% ipython --no-banner

In [1]: import numpy as np

In [2]: np.set_printoptions(precision=1, suppress=True, linewidth=200)

In [3]: mat = np.loadtxt("run18.csv", delimiter=",")

In [4]: mat
Out[4]: 
array([[0., 1.],
       [0., 1.]])

In [5]: def softmax(z):
   ...:     e = np.exp(z - z.max(axis=-1, keepdims=True))
   ...:     return e / e.sum(axis=-1, keepdims=True)
   ...: 

In [6]: softmax(mat[0])
Out[6]: array([0.3, 0.7])

In [7]: softmax(mat[0] + 2)
Out[7]: array([0.3, 0.7])

In [8]: np.round(softmax(10 * mat[0]), 1) + 0
Out[8]: array([0., 1.])

In [9]: att = mat @ mat.T / np.sqrt(2)

In [10]: softmax(att + np.triu(np.full(att.shape, -np.inf), 1))
Out[10]: 
array([[1. , 0. ],
       [0.5, 0.5]])

In [11]: softmax(att)
Out[11]: 
array([[0.5, 0.5],
       [0.5, 0.5]])

In [12]: softmax(att).round(6).argmax(axis=1)
Out[12]: array([0, 0])

In [13]: t3 = np.stack([mat, 5 * mat, mat[::-1]])

In [14]: np.einsum("bij,cij->bc", t3, t3)
Out[14]: 
array([[ 2., 10.,  2.],
       [10., 50., 10.],
       [ 2., 10.,  2.]])

In [15]: t3.shape
Out[15]: (3, 2, 2)

In [16]: np.linalg.matrix_rank(t3.reshape(3, -1))
Out[16]: np.int64(1)

In [17]: (t3 @ mat.T).shape
Out[17]: (3, 2, 2)

In [18]: A2 = mat / np.sqrt((mat ** 2).mean(axis=1, keepdims=True))

In [19]: A2[0]
Out[19]: array([0. , 1.4])

In [20]: np.linalg.norm(A2, axis=1)
Out[20]: array([1.4, 1.4])

In [21]: A2 = np.array([[-2, 0, 2, 0], [3, -1, 3, 1], [0, 3, -2, -2], [1, -3, 3, 1]])

In [22]: A2[-1] = A2[0]

In [23]: data = A2 + 0.1 * np.eye(4)

In [24]: data
Out[24]: 
array([[-1.9,  0. ,  2. ,  0. ],
       [ 3. , -0.9,  3. ,  1. ],
       [ 0. ,  3. , -1.9, -2. ],
       [-2. ,  0. ,  2. ,  0.1]])

In [25]: Uu, sv, Vh = np.linalg.svd(data)

In [26]: np.argmax(sv[:-1] / (sv[1:] + 1e-6)) + 1
Out[26]: np.int64(3)

In [27]: A2 = Uu[:, :3] @ np.diag(sv[:3]) @ Vh[:3]

In [28]: np.linalg.matrix_rank(A2)
Out[28]: np.int64(3)

In [29]: round(float(np.linalg.norm(data - A2, 2)), 1), np.round(sv[3], 1)
Out[29]: (0.1, np.float64(0.1))

In [30]: A2.round(1) + 0
Out[30]: 
array([[-1.9,  0. ,  2. ,  0. ],
       [ 3. , -0.9,  3. ,  1. ],
       [ 0. ,  3. , -1.9, -2. ],
       [-2. ,  0. ,  2. ,  0.1]])

In [31]: np.round((A2 + A2.T) / 2, 1) + 0
Out[31]: 
array([[-1.9,  1.5,  1. , -1. ],
       [ 1.5, -0.9,  3. ,  0.5],
       [ 1. ,  3. , -1.9,  0. ],
       [-1. ,  0.5,  0. ,  0.1]])

In [32]: np.linalg.determinant(A2)
AttributeError: module 'numpy.linalg' has no attribute 'determinant'


In [33]: np.allclose(A2, A2.T)
Out[33]: False

In [34]: np.allclose(A2 @ A2.T, A2.T @ A2)
Out[34]: False

In [35]: feats = np.load("layer16.npy")

In [36]: feats
Out[36]: 
array([[6, 1, 2],
       [0, 2, 3],
       [2, 1, 0]])

In [37]: rng = np.random.default_rng(999334)

In [38]: z = rng.permutation(3)

In [39]: A2 = feats[:, z] * rng.choice([-1, 1], 3)

In [40]: A2
Out[40]: 
array([[-6,  2,  1],
       [ 0,  3,  2],
       [-2,  0,  1]])

In [41]: Uu, _, Vh = np.linalg.svd(feats.T @ A2)

In [42]: z
Out[42]: array([0, 2, 1])

In [43]: np.round(np.linalg.lstsq(feats, A2)[0], 1) + 0
Out[43]: 
array([[-1.,  0.,  0.],
       [ 0.,  0.,  1.],
       [ 0.,  1.,  0.]])

In [44]: x0 = np.array([2, 1, 2])

In [45]: rhs = feats @ x0

In [46]: c, lr = np.zeros(3), 1 / np.linalg.norm(feats, 2) ** 2

In [47]: for i in range(60):
    ...:     c -= lr * feats.T @ (feats @ c - rhs)
    ...:     if i % 10 == 0: print(i, round(np.linalg.norm(feats @ c - rhs), 1))
    ...: 
0 2.8
10 0.3
20 0.2
30 0.1
40 0.1
50 0.1

In [48]: round(np.linalg.cond(feats), 1)
Out[48]: np.float64(7.8)

In [49]: c
Out[49]: array([2. , 1.1, 1.9])

In [50]: x0 = np.array([2, 0, 2])

In [51]: rhs = feats @ x0

In [52]: rhs
Out[52]: array([16,  6,  4])

In [53]: np.round(np.linalg.solve(feats, -2 * rhs), 1) + 0
Out[53]: array([-4.,  0., -4.])

In [54]: np.linalg.solve(feats, feats[:, 1])
Out[54]: array([ 0.,  1., -0.])

In [55]: np.linalg.solve(feats.T, feats[2])
Out[55]: array([0., 0., 1.])

In [56]: np.round(np.linalg.solve(feats, rhs), 1) + 0
Out[56]: array([2., 0., 2.])
